$ ipython --no-banner

In [1]: import numpy as np

In [2]: np.set_printoptions(suppress=True, linewidth=100)

In [3]: def rd(a):
   ...:     return np.round(a, 2) + 0
   ...: 

In [4]: J = np.loadtxt("block8.csv", delimiter=",")

In [5]: print(J)
[[  0.8   -0.57   0.47]
 [  1.66   3.44  -0.06]
 [ -5.37   0.39   2.53]
 [  1.17  -0.78  -2.19]
 [ -0.24   4.03   3.63]
 [ -2.34  11.73  -0.76]
 [ -0.54   2.88  -5.14]
 [ -1.17  -6.26  -3.94]
 [  2.98  -2.7    2.81]
 [  0.43   0.52   4.2 ]
 [  2.78   1.61  -6.29]
 [  1.21  -7.64  -2.88]
 [  2.57  -1.79   8.8 ]
 [ -4.46   6.71   4.94]
 [  5.23  -5.31   8.51]
 [  4.25  -1.16 -10.88]
 [  3.7  -13.09  -1.33]
 [ 10.57   1.83   0.33]
 [ -5.84  -0.06  -1.8 ]
 [ -1.5   -5.32   1.41]
 [ 12.69  -3.41  -0.06]
 [  1.21   9.02   6.29]
 [  2.1   -4.95   1.79]
 [  3.68  -2.66  -8.32]
 [  0.09   2.52  -8.04]
 [  1.58   5.91  -0.16]
 [ -0.18  -1.16  -0.87]
 [  2.09  -3.5   -0.5 ]
 [  4.44  -9.36   4.48]
 [ -0.39   4.04   3.67]
 [  4.79   3.79   0.27]
 [  4.62  -2.87   7.32]
 [  1.28  -6.86  -2.79]
 [  0.6   -4.23  -5.73]
 [  5.97   6.25   1.39]
 [  0.67   1.37  -3.11]
 [ -0.03  -1.71   2.63]
 [ -0.36  -1.82   1.04]
 [ -1.21  -1.5   -3.05]
 [  9.11   8.92   1.46]
 [  0.03   2.39   6.88]]

In [6]: C2 = np.cov(J, rowvar=False)

In [7]: print(rd(np.corrcoef(J[:, 2], J[:, 1])[0, 1]))
0.11

In [8]: print(np.argsort(-J.std(axis=0).round(6), kind="stable"))
[1 2 0]

In [9]: print(rd(np.polyfit(J[:, 2], J[:, 1], 1)))
[ 0.12 -0.3 ]

In [10]: D = np.linalg.norm(J[:, None] - J[None], axis=-1)

In [11]: print(rd(D[:5, :5]))
[[0.   4.14 6.58 2.69 5.68]
 [4.14 0.   8.09 4.75 4.19]
 [6.58 8.09 0.   8.15 6.39]
 [2.69 4.75 8.15 0.   7.68]
 [5.68 4.19 6.39 7.68 0.  ]]

In [12]: print(D[32].round(6).argsort(kind="stable")[:4])
[32 11  7 33]

In [13]: print(np.unravel_index(D.round(6).argmax(), D.shape))
(np.int64(5), np.int64(16))

In [14]: vec = np.array([1, 2, 1])

In [15]: y = J @ vec

In [16]: print(rd(np.linalg.lstsq(J, y)[0]))
[1. 2. 1.]

In [17]: print(rd(np.linalg.solve(J.T @ J, J.T @ y)))
[1. 2. 1.]

In [18]: print(rd(np.linalg.pinv(J) @ J))
[[1. 0. 0.]
 [0. 1. 0.]
 [0. 0. 1.]]

In [19]: np.linalg.solve(J, y)
LinAlgError: Last 2 dimensions of the array must be square


In [20]: rng = np.random.default_rng(568)

In [21]: y = y + 0.1 * rng.normal(size=41)

In [22]: print(rd(y))
[  0.13   8.63  -2.22  -2.58  11.4   20.27   0.08 -17.87   0.27   5.49  -0.21 -16.88   7.84  13.89
   3.23  -9.05 -23.72  14.61  -7.78 -10.88   5.85  25.49  -6.1  -10.07  -2.99  13.22  -3.25  -5.45
  -9.7   11.36  12.57   6.19 -15.06 -13.54  19.82   0.32  -0.8   -2.89  -7.26  28.3   11.84]

In [23]: beta, *_ = np.linalg.lstsq(J, y)

In [24]: print(rd(beta))
[1. 2. 1.]

In [25]: print(beta.round())
[1. 2. 1.]

In [26]: print(rd(np.linalg.norm(y - J @ beta)))
0.59

In [27]: print(rd(J.T @ (y - J @ beta)))
[0. 0. 0.]
